In [1]: import numpy as np

In [2]: np.set_printoptions(precision=3, suppress=True, linewidth=160, legacy="1.25")

In [3]: feats = np.loadtxt("out1.csv", delimiter=",")

In [4]: print(feats)
[[ 0.  0.  0. 11.  0. 13.]
 [ 1.  0.  0.  0.  0.  1.]
 [ 0.  0.  0. 19.  0.  5.]
 [ 0.  7.  0.  3.  6. 10.]
 [ 4.  0.  0.  0.  0.  0.]
 [ 0.  0.  0. 10.  3. 18.]
 [ 0.  0.  0.  2.  0.  9.]
 [ 0.  0.  0.  9.  0.  4.]
 [ 0.  0.  0. 14.  0.  8.]
 [ 5.  0.  0.  0.  0.  4.]
 [ 0.  0.  0. 12.  0.  0.]
 [ 0.  6.  0. 11.  5. 10.]]

In [5]: # null space of dimension 1

In [6]: B = feats / np.sqrt((feats ** 2).mean(axis=1, keepdims=True))

In [7]: print(B[5])
[0.    0.    0.    1.177 0.353 2.119]

In [8]: print(np.linalg.norm(B, axis=1))
[2.449 2.449 2.449 2.449 2.449 2.449 2.449 2.449 2.449 2.449 2.449 2.449]

In [9]: print(np.linalg.matrix_rank(B) == np.linalg.matrix_rank(feats))
True

In [10]: Uu, sig, Vh = np.linalg.svd(feats)

In [11]: evecs = Vh[:(sig > 1e-8).sum()]

In [12]: rng = np.random.default_rng(619)

In [13]: x0 = feats[9] + 3 * feats[3] + rng.integers(2) * np.eye(6)[5]

In [14]: print(x0)
[ 5. 21.  0.  9. 18. 34.]

In [15]: print(np.linalg.matrix_rank(np.vstack([feats, x0])))
5

In [16]: print(round(np.linalg.norm(x0 - evecs.T @ evecs @ x0), 3))
0.0

In [17]: print(np.round(np.diag(evecs.T @ evecs), 3) + 0)
[1. 1. 0. 1. 1. 1.]

In [18]: print(np.round(evecs.T @ evecs, 3) + 0)
[[1. 0. 0. 0. 0. 0.]
 [0. 1. 0. 0. 0. 0.]
 [0. 0. 0. 0. 0. 0.]
 [0. 0. 0. 1. 0. 0.]
 [0. 0. 0. 0. 1. 0.]
 [0. 0. 0. 0. 0. 1.]]

In [19]: Uu, sig, Vh = np.linalg.svd(feats)

In [20]: print(sig.round(3) + 0)
[42.252 17.591  9.61   6.341  1.654  0.   ]

In [21]: print(np.argmax(sig[:-1] / (sig[1:] + 1e-6)) + 1)
5

In [22]: B = Uu[:, :5] @ np.diag(sig[:5]) @ Vh[:5]

In [23]: print(np.linalg.matrix_rank(B))
5

In [24]: print(round(np.linalg.norm(feats - B, 2), 3), np.round(sig[5], 3))
0.0 0.0

In [25]: print(round(float(np.linalg.norm(feats - B) / np.linalg.norm(feats)), 3))
0.0

In [26]: print(round(np.abs(feats - B).max(), 3))
0.0

In [27]: print(np.linalg.lstsq(feats[:-1].T, feats[-1])[2])
5

In [28]: print(np.round(feats @ np.linalg.pinv(feats) @ feats, 3) + 0)
[[ 0.  0.  0. 11.  0. 13.]
 [ 1.  0.  0.  0.  0.  1.]
 [ 0.  0.  0. 19.  0.  5.]
 [ 0.  7.  0.  3.  6. 10.]
 [ 4.  0.  0.  0.  0.  0.]
 [ 0.  0.  0. 10.  3. 18.]
 [ 0.  0.  0.  2.  0.  9.]
 [ 0.  0.  0.  9.  0.  4.]
 [ 0.  0.  0. 14.  0.  8.]
 [ 5.  0.  0.  0.  0.  4.]
 [ 0.  0.  0. 12.  0.  0.]
 [ 0.  6.  0. 11.  5. 10.]]

In [29]: print(np.unique(feats.round(6), axis=0).shape)
(12, 6)

In [30]: print(np.allclose(feats[:-1].T @ np.linalg.lstsq(feats[:-1].T, feats[-1])[0], feats[-1]))
True

In [31]: F = np.eye(7, dtype=int)[rng.permutation(7)]

In [32]: print(F)
[[0 0 0 0 0 0 1]
 [0 1 0 0 0 0 0]
 [0 0 0 0 0 1 0]
 [0 0 1 0 0 0 0]
 [0 0 0 1 0 0 0]
 [1 0 0 0 0 0 0]
 [0 0 0 0 1 0 0]]

In [33]: x0 = np.array([0, 2, 0, 0, 0, 2, 1])

In [34]: target = F @ x0

In [35]: b, lr = np.zeros(7), 1 / np.linalg.norm(F, 2) ** 2

In [36]: for i in range(300):
    ...:     b -= lr * F.T @ (F @ b - target)
    ...:     if i % 50 == 0: print(i, round(np.linalg.norm(F @ b - target), 3))
    ...: 
0 0.0
50 0.0
100 0.0
150 0.0
200 0.0
250 0.0

In [37]: print(b)
[0. 2. 0. 0. 0. 2. 1.]

In [38]: print(np.round(np.linalg.cond(F), 3))
1.0

In [39]: q, evecs = np.linalg.qr(F[:, :6])[0], np.linalg.qr(F[:, 6:])[0]

In [40]: sig = np.linalg.svd(q.T @ evecs, compute_uv=False)

In [41]: print(sig)
[0.]

In [42]: print(np.linalg.matrix_power(F, 2))
[[0 0 0 0 1 0 0]
 [0 1 0 0 0 0 0]
 [1 0 0 0 0 0 0]
 [0 0 0 0 0 1 0]
 [0 0 1 0 0 0 0]
 [0 0 0 0 0 0 1]
 [0 0 0 1 0 0 0]]

In [43]: print(F @ np.ones(7))
[1. 1. 1. 1. 1. 1. 1.]

In [44]: p = np.eye(7)[3]

In [45]: for _ in range(6):
    ...:     p = p @ F
    ...:     print(p.round(3))
    ...: 
[0. 0. 1. 0. 0. 0. 0.]
[0. 0. 0. 0. 0. 1. 0.]
[1. 0. 0. 0. 0. 0. 0.]
[0. 0. 0. 0. 0. 0. 1.]
[0. 0. 0. 0. 1. 0. 0.]
[0. 0. 0. 1. 0. 0. 0.]

In [46]: print(np.allclose(F @ F.T, F.T @ F))
True

In [47]: print((F - F.T) / 2)
[[ 0.   0.   0.   0.   0.  -0.5  0.5]
 [ 0.   0.   0.   0.   0.   0.   0. ]
 [ 0.   0.   0.  -0.5  0.   0.5  0. ]
 [ 0.   0.   0.5  0.  -0.5  0.   0. ]
 [ 0.   0.   0.   0.5  0.   0.  -0.5]
 [ 0.5  0.  -0.5  0.   0.   0.   0. ]
 [-0.5  0.   0.   0.   0.5  0.   0. ]]

In [48]: print(round(float(np.abs(np.linalg.eigvals(F)).max()), 3))
1.0

In [49]: print(np.sort(np.abs(np.linalg.eigvals(F))))
[1. 1. 1. 1. 1. 1. 1.]

In [50]: print(round(float(np.linalg.det(F)), 3))
-1.0

In [51]: print(np.allclose(F, F.T))
False

In [52]: print(F @ F)
[[0 0 0 0 1 0 0]
 [0 1 0 0 0 0 0]
 [1 0 0 0 0 0 0]
 [0 0 0 0 0 1 0]
 [0 0 1 0 0 0 0]
 [0 0 0 0 0 0 1]
 [0 0 0 1 0 0 0]]

In [53]: print(np.trace(F))
1

In [54]: assert F == F.T
---------------------------------------------------------------------------
ValueError                                Traceback (most recent call last)
Cell In[54], line 1
----> 1 assert F == F.T

ValueError: The truth value of an array with more than one element is ambiguous. Use a.any() or a.all()
